>>> import numpy as np
>>> np.set_printoptions(precision=1, suppress=True, linewidth=160, sign=" ")
>>> rd = lambda a: np.round(a, 1) + 0
>>> J = np.load("mat.npy")
>>> J
array([[ 56, -72, -16, -72, -64, -48, -56, -72],
       [ 21, -27,  -6, -27, -24, -18, -21, -27],
       [-21,  27,   6,  27,  24,  18,  21,  27],
       [  7,  -9,  -2,  -9,  -8,  -6,  -7,  -9],
       [ 63, -81, -18, -81, -72, -54, -63, -81],
       [ 14, -18,  -4, -18, -16, -12, -14, -18],
       [-56,  72,  16,  72,  64,  48,  56,  72],
       [-28,  36,   8,  36,  32,  24,  28,  36],
       [-56,  72,  16,  72,  64,  48,  56,  72],
       [ 49, -63, -14, -63, -56, -42, -49, -63]])
>>> # null space of dimension 7
>>> x0 = np.array([-3, 0, 2, -2, 2, 3, -3, 0])
>>> print(np.linalg.norm(J @ x0) <= np.linalg.norm(J, 2) * np.linalg.norm(x0) + 1e-9)
True
>>> (J @ x0).argmax()
np.int64(6)
>>> J @ (2 * x0)
array([-320, -120,  120,  -40, -360,  -80,  320,  160,  320, -280])
>>> X = np.diag(np.array([0, -2, 0, -1, 0, 0, -1, 0]))
>>> X
array([[ 0,  0,  0,  0,  0,  0,  0,  0],
       [ 0, -2,  0,  0,  0,  0,  0,  0],
       [ 0,  0,  0,  0,  0,  0,  0,  0],
       [ 0,  0,  0, -1,  0,  0,  0,  0],
       [ 0,  0,  0,  0,  0,  0,  0,  0],
       [ 0,  0,  0,  0,  0,  0,  0,  0],
       [ 0,  0,  0,  0,  0,  0, -1,  0],
       [ 0,  0,  0,  0,  0,  0,  0,  0]])
>>> # symmetric
>>> rd(np.linalg.eigvalsh(X).min())
np.float64(-2.0)
>>> ev, V = np.linalg.eigh(X)
>>> ev
array([-2., -1., -1.,  0.,  0.,  0.,  0.,  0.])
>>> rd(np.linalg.eigvalsh(X @ X))
array([ 0.,  0.,  0.,  0.,  0.,  1.,  1.,  4.])
>>> print(V.T @ X @ V)
[[-2.  0.  0.  0.  0.  0.  0.  0.]
 [ 0. -1.  0.  0.  0.  0.  0.  0.]
 [ 0.  0. -1.  0.  0.  0.  0.  0.]
 [ 0.  0.  0.  0.  0.  0.  0.  0.]
 [ 0.  0.  0.  0.  0.  0.  0.  0.]
 [ 0.  0.  0.  0.  0.  0.  0.  0.]
 [ 0.  0.  0.  0.  0.  0.  0.  0.]
 [ 0.  0.  0.  0.  0.  0.  0.  0.]]
>>> (ev > 1e-8).sum(), (ev < -1e-8).sum()
(np.int64(0), np.int64(3))
>>> np.unique(ev.round(6) + 0, return_counts=True)[1]
array([ 1,  2,  5])
>>> rd(np.linalg.svd(X, compute_uv=False))
array([ 2.,  1.,  1.,  0.,  0.,  0.,  0.,  0.])
>>> V.T @ V
array([[ 1.,  0.,  0.,  0.,  0.,  0.,  0.,  0.],
       [ 0.,  1.,  0.,  0.,  0.,  0.,  0.,  0.],
       [ 0.,  0.,  1.,  0.,  0.,  0.,  0.,  0.],
       [ 0.,  0.,  0.,  1.,  0.,  0.,  0.,  0.],
       [ 0.,  0.,  0.,  0.,  1.,  0.,  0.,  0.],
       [ 0.,  0.,  0.,  0.,  0.,  1.,  0.,  0.],
       [ 0.,  0.,  0.,  0.,  0.,  0.,  1.,  0.],
       [ 0.,  0.,  0.,  0.,  0.,  0.,  0.,  1.]])
>>> rd(np.linalg.eigvalsh(X + -3 * np.eye(8)))
array([-5., -4., -4., -3., -3., -3., -3., -3.])
>>> rd(np.linalg.pinv(X))
array([[ 0. ,  0. ,  0. ,  0. ,  0. ,  0. ,  0. ,  0. ],
       [ 0. , -0.5,  0. ,  0. ,  0. ,  0. ,  0. ,  0. ],
       [ 0. ,  0. ,  0. ,  0. ,  0. ,  0. ,  0. ,  0. ],
       [ 0. ,  0. ,  0. , -1. ,  0. ,  0. ,  0. ,  0. ],
       [ 0. ,  0. ,  0. ,  0. ,  0. ,  0. ,  0. ,  0. ],
       [ 0. ,  0. ,  0. ,  0. ,  0. ,  0. ,  0. ,  0. ],
       [ 0. ,  0. ,  0. ,  0. ,  0. ,  0. , -1. ,  0. ],
       [ 0. ,  0. ,  0. ,  0. ,  0. ,  0. ,  0. ,  0. ]])
>>> X.T @ X
array([[ 0,  0,  0,  0,  0,  0,  0,  0],
       [ 0,  4,  0,  0,  0,  0,  0,  0],
       [ 0,  0,  0,  0,  0,  0,  0,  0],
       [ 0,  0,  0,  1,  0,  0,  0,  0],
       [ 0,  0,  0,  0,  0,  0,  0,  0],
       [ 0,  0,  0,  0,  0,  0,  0,  0],
       [ 0,  0,  0,  0,  0,  0,  1,  0],
       [ 0,  0,  0,  0,  0,  0,  0,  0]])
>>> rd(np.linalg.svd(X, compute_uv=False))
array([ 2.,  1.,  1.,  0.,  0.,  0.,  0.,  0.])
>>> left, sv, vt = np.linalg.svd(X)
>>> sv
array([ 2.,  1.,  1.,  0.,  0.,  0.,  0.,  0.])
>>> A2 = left[:, :3] @ np.diag(sv[:3]) @ vt[:3]
>>> np.linalg.matrix_rank(A2)
np.int64(3)
>>> np.linalg.matrix_rank(X, rtol=0.05)
np.int64(3)
>>> rd(np.linalg.norm(X - A2) / np.linalg.norm(X))
np.float64(0.0)
>>> arr = np.load("dump.npy")
>>> arr
array([[ 6.,  0.,  0.,  0.,  0.,  5.,  5.,  5.,  0.,  0.,  5.],
       [ 0.,  6.,  5.,  5.,  5.,  0.,  0.,  0.,  5.,  5.,  0.],
       [ 0.,  5.,  6.,  5.,  5.,  0.,  0.,  0.,  5.,  5.,  0.],
       [ 0.,  5.,  5.,  6.,  5.,  0.,  0.,  0.,  5.,  5.,  0.],
       [ 0.,  5.,  5.,  5.,  6.,  0.,  0.,  0.,  5.,  5.,  0.],
       [ 5.,  0.,  0.,  0.,  0.,  6.,  5.,  5.,  0.,  0.,  5.],
       [ 5.,  0.,  0.,  0.,  0.,  5.,  6.,  5.,  0.,  0.,  5.],
       [ 5.,  0.,  0.,  0.,  0.,  5.,  5.,  6.,  0.,  0.,  5.],
       [ 0.,  5.,  5.,  5.,  5.,  0.,  0.,  0.,  6.,  5.,  0.],
       [ 0.,  5.,  5.,  5.,  5.,  0.,  0.,  0.,  5.,  6.,  0.],
       [ 5.,  0.,  0.,  0.,  0.,  5.,  5.,  5.,  0.,  0.,  6.]])
>>> # splits into 2 blocks
>>> cov = J.T @ J
>>> np.linalg.matrix_rank(cov)
np.int64(1)
>>> print(rd(np.linalg.eigvalsh(cov)[::-1]))
[ 160645.       0.       0.       0.       0.       0.       0.       0.]
>>> print(np.diag(cov))
[ 17689  29241   1444  29241  23104  12996  17689  29241]
>>> rd(np.linalg.svd(J, compute_uv=False) ** 2)
array([ 160645.,       0.,       0.,       0.,       0.,       0.,       0.,       0.])
>>> A2 = np.linalg.inv(arr)
>>> print(rd(np.linalg.cond(arr)))
31.0
>>> rd(np.linalg.det(arr) * A2)
array([[ 651.,    0.,    0.,    0.,    0., -155., -155., -155.,    0.,    0., -155.],
       [   0.,  676., -130., -130., -130.,    0.,    0.,    0., -130., -130.,    0.],
       [   0., -130.,  676., -130., -130.,    0.,    0.,    0., -130., -130.,    0.],
       [   0., -130., -130.,  676., -130.,    0.,    0.,    0., -130., -130.,    0.],
       [   0., -130., -130., -130.,  676.,    0.,    0.,    0., -130., -130.,    0.],
       [-155.,    0.,    0.,    0.,    0.,  651., -155., -155.,    0.,    0., -155.],
       [-155.,    0.,    0.,    0.,    0., -155.,  651., -155.,    0.,    0., -155.],
       [-155.,    0.,    0.,    0.,    0., -155., -155.,  651.,    0.,    0., -155.],
       [   0., -130., -130., -130., -130.,    0.,    0.,    0.,  676., -130.,    0.],
       [   0., -130., -130., -130., -130.,    0.,    0.,    0., -130.,  676.,    0.],
       [-155.,    0.,    0.,    0.,    0., -155., -155., -155.,    0.,    0.,  651.]])
>>> rd(np.linalg.det(arr) * np.linalg.det(A2))
np.float64(1.0)
